$ ipython --no-banner

In [1]: import numpy as np

In [2]: np.set_printoptions(precision=2, suppress=True, linewidth=120, legacy="1.25")

In [3]: J = np.load("sample0.npy")

In [4]: J
Out[4]: 
array([[-2, -1,  0,  1,  2,  3,  4,  5,  6],
       [ 7,  8,  9, 10, 11, 12, 13, 14, 15],
       [16, 17, 18, 19, 20, 21, 22, 23, 24],
       [25, 26, 27, 28, 29, 30, 31, 32, 33],
       [34, 35, 36, 37, 38, 39, 40, 41, 42],
       [43, 44, 45, 46, 47, 48, 49, 50, 51],
       [52, 53, 54, 55, 56, 57, 58, 59, 60],
       [61, 62, 63, 64, 65, 66, 67, 68, 69],
       [70, 71, 72, 73, 74, 75, 76, 77, 78]])

In [5]: # rows and columns are dependent

In [6]: left, sigma, Vh = np.linalg.svd(J)

In [7]: V = Vh[:(sigma > 1e-8).sum()]

In [8]: rng = np.random.default_rng(215990)

In [9]: x0 = J[4] + 3 * J[0] + rng.integers(2) * np.eye(9)[2]

In [10]: print(x0)
[28. 32. 36. 40. 44. 48. 52. 56. 60.]

In [11]: np.diag(V.T @ V)
Out[11]: array([0.38, 0.26, 0.18, 0.13, 0.11, 0.13, 0.18, 0.26, 0.38])

In [12]: np.allclose(V.T @ V @ x0, x0)
Out[12]: True

In [13]: V.T @ V
Out[13]: 
array([[ 0.38,  0.31,  0.24,  0.18,  0.11,  0.04, -0.02, -0.09, -0.16],
       [ 0.31,  0.26,  0.21,  0.16,  0.11,  0.06,  0.01, -0.04, -0.09],
       [ 0.24,  0.21,  0.18,  0.14,  0.11,  0.08,  0.04,  0.01, -0.02],
       [ 0.18,  0.16,  0.14,  0.13,  0.11,  0.09,  0.08,  0.06,  0.04],
       [ 0.11,  0.11,  0.11,  0.11,  0.11,  0.11,  0.11,  0.11,  0.11],
       [ 0.04,  0.06,  0.08,  0.09,  0.11,  0.13,  0.14,  0.16,  0.18],
       [-0.02,  0.01,  0.04,  0.08,  0.11,  0.14,  0.18,  0.21,  0.24],
       [-0.09, -0.04,  0.01,  0.06,  0.11,  0.16,  0.21,  0.26,  0.31],
       [-0.16, -0.09, -0.02,  0.04,  0.11,  0.18,  0.24,  0.31,  0.38]])
